$ python3 -q
>>> import numpy as np
>>> np.set_printoptions(precision=2, suppress=True, linewidth=200)
>>> def tidy(a):
...     return np.round(a, 2) + 0
... 
>>> J = np.loadtxt("x.csv", delimiter=",")
>>> print(J)
[[ 0.  0.  4.]
 [ 0.  0.  3.]
 [ 0.  7. 14.]
 [ 0.  4.  8.]
 [ 0.  0.  0.]
 [ 0.  1.  9.]
 [ 0.  4. 11.]
 [ 0.  4. 11.]
 [ 0. 10. 18.]
 [ 0.  1.  9.]
 [ 0.  5.  8.]
 [ 0.  0.  1.]
 [ 0.  2.  3.]
 [ 0.  2.  5.]
 [ 0.  0.  1.]
 [ 0.  0.  0.]
 [ 0.  0.  1.]
 [ 0.  0.  0.]
 [ 0.  0.  0.]
 [ 0. 10. 18.]
 [ 0.  0.  0.]
 [ 0.  7. 12.]
 [ 0.  2.  3.]
 [ 0.  0.  0.]
 [ 0.  0.  0.]
 [ 0.  4. 12.]
 [ 0.  6. 14.]
 [ 0.  3.  6.]
 [ 0.  6. 11.]
 [ 0.  0.  0.]
 [ 0.  0.  0.]
 [ 0.  0.  3.]
 [ 0.  5. 12.]]
>>> rng = np.random.default_rng(9088)
>>> out = J + rng.integers(-2, 3, (33, 2)) @ rng.integers(-2, 3, (2, 3))
>>> out
array([[ 0.,  2.,  4.],
       [ 0., -2.,  3.],
       [ 0.,  7., 14.],
       [-1.,  4.,  8.],
       [ 1., -1.,  0.],
       [ 1.,  2.,  9.],
       [ 0.,  2., 11.],
       [ 1.,  5., 11.],
       [ 1., 10., 18.],
       [-1.,  2.,  9.],
       [ 0.,  3.,  8.],
       [-1.,  2.,  1.],
       [ 0.,  2.,  3.],
       [ 2.,  1.,  5.],
       [-1.,  0.,  1.],
       [-2.,  2.,  0.],
       [-3.,  1.,  1.],
       [ 2.,  0.,  0.],
       [ 1.,  0.,  0.],
       [-3., 12., 18.],
       [-1.,  0.,  0.],
       [ 2.,  7., 12.],
       [-2.,  3.,  3.],
       [-1.,  0.,  0.],
       [-1.,  0.,  0.],
       [-3.,  6., 12.],
       [ 1.,  4., 14.],
       [ 2.,  3.,  6.],
       [-2.,  6., 11.],
       [ 4., -2.,  0.],
       [ 2., -2.,  0.],
       [ 0., -1.,  3.],
       [-2.,  5., 12.]])
>>> np.abs(out - J).sum(axis=1)
array([2., 2., 0., 1., 2., 2., 2., 2., 1., 2., 2., 3., 0., 3., 1., 4., 4., 2., 1., 5., 1., 2., 3., 1., 1., 5., 3., 2., 2., 6., 4., 1., 2.])
>>> print(np.linalg.matrix_rank(out - J, tol=1e-8))
2
>>> rank = np.linalg.matrix_rank(J)
>>> rank
np.int64(2)
>>> N = np.linalg.svd(J)[2][rank:].T
>>> [int(np.linalg.matrix_rank(np.delete(J, i, axis=0))) for i in range(33)]
[2, 2, 2, 2, 2, 2, 2, 2, 2, 2, 2, 2, 2, 2, 2, 2, 2, 2, 2, 2, 2, 2, 2, 2, 2, 2, 2, 2, 2, 2, 2, 2, 2]
>>> print([int(np.linalg.matrix_rank(J[:i])) for i in range(1, len(J) + 1)])
[1, 1, 2, 2, 2, 2, 2, 2, 2, 2, 2, 2, 2, 2, 2, 2, 2, 2, 2, 2, 2, 2, 2, 2, 2, 2, 2, 2, 2, 2, 2, 2, 2]
>>> np.allclose(J @ N, 0)
True
>>> X = (rng.random((7, 7)) < 0.3) + np.eye(7)
>>> X /= X.sum(axis=1, keepdims=True)
>>> tidy(X)
array([[0.4 , 0.2 , 0.2 , 0.  , 0.  , 0.  , 0.2 ],
       [0.  , 0.33, 0.33, 0.33, 0.  , 0.  , 0.  ],
       [0.  , 0.  , 0.33, 0.  , 0.33, 0.33, 0.  ],
       [0.25, 0.25, 0.  , 0.25, 0.25, 0.  , 0.  ],
       [0.  , 0.  , 0.5 , 0.  , 0.5 , 0.  , 0.  ],
       [0.25, 0.25, 0.  , 0.  , 0.25, 0.25, 0.  ],
       [0.  , 0.  , 0.  , 0.25, 0.25, 0.  , 0.5 ]])
>>> tidy((X + X.T) / 2)
array([[0.4 , 0.1 , 0.1 , 0.12, 0.  , 0.12, 0.1 ],
       [0.1 , 0.33, 0.17, 0.29, 0.  , 0.12, 0.  ],
       [0.1 , 0.17, 0.33, 0.  , 0.42, 0.17, 0.  ],
       [0.12, 0.29, 0.  , 0.25, 0.12, 0.  , 0.12],
       [0.  , 0.  , 0.42, 0.12, 0.5 , 0.12, 0.12],
       [0.12, 0.12, 0.17, 0.  , 0.12, 0.25, 0.  ],
       [0.1 , 0.  , 0.  , 0.12, 0.12, 0.  , 0.5 ]])
>>> tidy(np.abs(np.linalg.eigvals(X)).max())
np.float64(1.0)
>>> tidy(np.sort(np.abs(np.linalg.eigvals(X))))
array([0.25, 0.25, 0.3 , 0.3 , 0.5 , 0.56, 1.  ])
>>> tidy(np.sort(np.abs(np.linalg.eigvals(X)))[::-1])
array([1.  , 0.56, 0.5 , 0.3 , 0.3 , 0.25, 0.25])
>>> tidy(np.linalg.matrix_power(X, 100))
array([[0.08, 0.09, 0.3 , 0.05, 0.31, 0.13, 0.03],
       [0.08, 0.09, 0.3 , 0.05, 0.31, 0.13, 0.03],
       [0.08, 0.09, 0.3 , 0.05, 0.31, 0.13, 0.03],
       [0.08, 0.09, 0.3 , 0.05, 0.31, 0.13, 0.03],
       [0.08, 0.09, 0.3 , 0.05, 0.31, 0.13, 0.03],
       [0.08, 0.09, 0.3 , 0.05, 0.31, 0.13, 0.03],
       [0.08, 0.09, 0.3 , 0.05, 0.31, 0.13, 0.03]])
>>> X @ np.ones(7)
array([1., 1., 1., 1., 1., 1., 1.])
>>> pr = np.eye(7)[0]
>>> for _ in range(4):
...     pr = pr @ X
...     print(pr.round(2))
... 
[0.4 0.2 0.2 0.  0.  0.  0.2]
[0.16 0.15 0.21 0.12 0.12 0.07 0.18]
[0.11 0.13 0.21 0.12 0.22 0.09 0.12]
[0.1  0.12 0.24 0.1  0.26 0.09 0.08]
>>> t = np.radians(180)
>>> r_ = np.eye(7)
>>> r_[0, 0] = r_[2, 2] = np.cos(t)
>>> r_[0, 2], r_[2, 0] = -np.sin(t), np.sin(t)
>>> tidy(r_)
array([[-1.,  0.,  0.,  0.,  0.,  0.,  0.],
       [ 0.,  1.,  0.,  0.,  0.,  0.,  0.],
       [ 0.,  0., -1.,  0.,  0.,  0.,  0.],
       [ 0.,  0.,  0.,  1.,  0.,  0.,  0.],
       [ 0.,  0.,  0.,  0.,  1.,  0.,  0.],
       [ 0.,  0.,  0.,  0.,  0.,  1.,  0.],
       [ 0.,  0.,  0.,  0.,  0.,  0.,  1.]])
>>> out = X @ r_.T
>>> tidy(np.linalg.svd(X, compute_uv=False)), tidy(np.linalg.svd(out, compute_uv=False))
(array([1.07, 0.65, 0.55, 0.48, 0.36, 0.29, 0.08]), array([1.07, 0.65, 0.55, 0.48, 0.36, 0.29, 0.08]))
>>> print(tidy(out))
[[-0.4   0.2  -0.2   0.    0.    0.    0.2 ]
 [ 0.    0.33 -0.33  0.33  0.    0.    0.  ]
 [ 0.    0.   -0.33  0.    0.33  0.33  0.  ]
 [-0.25  0.25  0.    0.25  0.25  0.    0.  ]
 [ 0.    0.   -0.5   0.    0.5   0.    0.  ]
 [-0.25  0.25  0.    0.    0.25  0.25  0.  ]
 [ 0.    0.    0.    0.25  0.25  0.    0.5 ]]
>>> np.allclose(np.linalg.norm(X, axis=1), np.linalg.norm(out, axis=1))
True
>>> labels = rng.permutation(7)
>>> labels
array([3, 2, 0, 4, 5, 6, 1])
>>> out = X[labels][:, labels]
>>> print(np.allclose(out, X))
False
>>> tidy(out)
array([[0.25, 0.  , 0.25, 0.25, 0.  , 0.  , 0.25],
       [0.  , 0.33, 0.  , 0.33, 0.33, 0.  , 0.  ],
       [0.  , 0.2 , 0.4 , 0.  , 0.  , 0.2 , 0.2 ],
       [0.  , 0.5 , 0.  , 0.5 , 0.  , 0.  , 0.  ],
       [0.  , 0.  , 0.25, 0.25, 0.25, 0.  , 0.25],
       [0.25, 0.  , 0.  , 0.25, 0.  , 0.5 , 0.  ],
       [0.33, 0.33, 0.  , 0.  , 0.  , 0.  , 0.33]])
>>> tidy(np.trace(out))
np.float64(2.57)
>>> tidy(X - X[0])
array([[ 0.  ,  0.  ,  0.  ,  0.  ,  0.  ,  0.  ,  0.  ],
       [-0.4 ,  0.13,  0.13,  0.33,  0.  ,  0.  , -0.2 ],
       [-0.4 , -0.2 ,  0.13,  0.  ,  0.33,  0.33, -0.2 ],
       [-0.15,  0.05, -0.2 ,  0.25,  0.25,  0.  , -0.2 ],
       [-0.4 , -0.2 ,  0.3 ,  0.  ,  0.5 ,  0.  , -0.2 ],
       [-0.15,  0.05, -0.2 ,  0.  ,  0.25,  0.25, -0.2 ],
       [-0.4 , -0.2 , -0.2 ,  0.25,  0.25,  0.  ,  0.3 ]])
>>> np.linalg.rank(X)
Traceback (most recent call last):
  File "<python-input-43>", line 1, in <module>
    np.linalg.rank(X)
    ^^^^^^^^^^^^^^
AttributeError: module 'numpy.linalg' has no attribute 'rank'
>>> print(np.linalg.matrix_rank(X))
7
>>> np.abs(X).max()
np.float64(0.5)
>>> tidy(X.sum(axis=0))
array([0.9 , 1.03, 1.37, 0.83, 1.58, 0.58, 0.7 ])
>>> tidy(np.linalg.norm(X))
np.float64(1.52)
>>> mat = np.loadtxt("arr.csv", delimiter=",")
>>> print(mat)
[[ -3.43   4.74  -0.84  -3.23   5.78   0.69   2.03]
 [ -7.18   6.24  -0.45  -4.45   5.05   2.57   3.39]
 [ -5.45   5.19   2.06  -7.48  10.31   8.72  -6.  ]
 [ -6.03   6.47  -1.46  -5.14   2.65   1.21   1.82]
 [ -5.8    6.55  -0.49  -3.39   4.83   2.14   1.51]
 [ -4.63   5.53  -0.02  -4.9    3.79   3.65   3.98]
 [ -6.96   7.58  -0.62  -4.9    4.66   1.77   2.1 ]
 [ -5.05   6.88   1.41  -6.5    9.67  10.55  -7.99]
 [ -4.65   5.24   1.82  -6.69   9.63  10.35 -10.12]
 [ -5.56   6.33   2.58  -2.69   3.29  -0.01   2.76]
 [ -5.15   5.97   2.49  -6.21  10.23  11.74  -9.03]
 [ -4.84   6.52  -0.26  -2.91   3.56   3.5    3.25]
 [ -6.45   6.74  -0.86  -3.44   3.28   2.42   3.11]]
>>> def softmax(z):
...     e = np.exp(z - z.max(axis=-1, keepdims=True))
...     return e / e.sum(axis=-1, keepdims=True)
... 
>>> tidy(softmax(mat[3] + -1))
array([0.  , 0.96, 0.  , 0.  , 0.02, 0.01, 0.01])
>>> att = mat @ mat.T / np.sqrt(7)
>>> softmax(att).round(6).argmax(axis=1)
array([ 2,  2, 10,  6,  7,  2,  7, 10, 10,  6, 10,  7,  6])
>>> proj = mat @ np.linalg.solve(mat.T @ mat, mat.T)
>>> print(tidy(np.trace(proj)))
7.0
>>> tidy(np.diag(proj))
array([0.84, 0.63, 0.58, 0.69, 0.26, 0.76, 0.26, 0.41, 0.36, 0.96, 0.41, 0.48, 0.33])
>>> print(tidy(np.linalg.eigvalsh(proj)))
[0. 0. 0. 0. 0. 0. 1. 1. 1. 1. 1. 1. 1.]
>>> tidy(proj @ mat[:, 3])
array([-3.23, -4.45, -7.48, -5.14, -3.39, -4.9 , -4.9 , -6.5 , -6.69, -2.69, -6.21, -2.91, -3.44])
>>> x = np.array([1, 1, 3, 2, 0, 2, 1])
>>> y = mat @ x
>>> coef, lr = np.zeros(7), 1 / np.linalg.norm(mat, 2) ** 2
>>> for i in range(30):
...     coef -= lr * mat.T @ (mat @ coef - y)
...     if i % 5 == 0: print(i, round(np.linalg.norm(mat @ coef - y), 2))
... 
0 17.43
5 15.32
10 14.73
15 14.27
20 13.85
25 13.43
>>> tidy(coef)
array([ 0.19, -0.01,  0.57,  0.3 ,  0.08,  0.54, -0.12])
>>> w1 = np.array([[1, 0, 0, 0, 0, 0],
...     [1, 0, 0, 1, 1, 1],
...     [0, 0, 2, 1, 2, 2],
...     [2, 2, 1, 1, 2, 0],
...     [2, 0, 1, 0, 2, 0],
...     [0, 1, 0, 2, 0, 2],
...     [0, 2, 0, 1, 0, 0]])
>>> coef = np.array([-1, 3, -5, -1, -5, -5])
>>> act = np.maximum(mat @ w1 + coef, 0)
>>> (act > 0).astype(int)
array([[1, 1, 0, 1, 1, 0],
       [0, 1, 0, 1, 1, 1],
       [1, 0, 1, 1, 1, 1],
       [0, 0, 0, 1, 0, 1],
       [1, 1, 0, 1, 1, 1],
       [0, 1, 0, 1, 0, 1],
       [0, 0, 0, 1, 1, 1],
       [1, 0, 1, 1, 1, 1],
       [1, 0, 1, 1, 1, 1],
       [1, 1, 1, 1, 1, 1],
       [1, 0, 1, 1, 1, 1],
       [1, 1, 0, 1, 1, 1],
       [0, 1, 0, 1, 0, 1]])
>>> tidy((act > 0).mean(axis=0))
array([0.62, 0.54, 0.38, 1.  , 0.77, 0.92])
>>> np.linalg.matrix_rank(act)
np.int64(6)
>>> C = np.array([[-1, 2, 0],
...     [2, 0, -1],
...     [0, 2, 1],
...     [-1, 2, 1],
...     [1, 0, -2],
...     [2, -1, -2]])
>>> print(w1 @ C)
[[-1  2  0]
 [ 1  3 -3]
 [ 5  4 -5]
 [ 3  8 -4]
 [ 0  6 -3]
 [ 4  2 -3]
 [ 3  2 -1]]
>>> print((act @ C).round(6).argmax(axis=1))
[1 1 0 1 1 0 1 0 0 0 0 1 1]
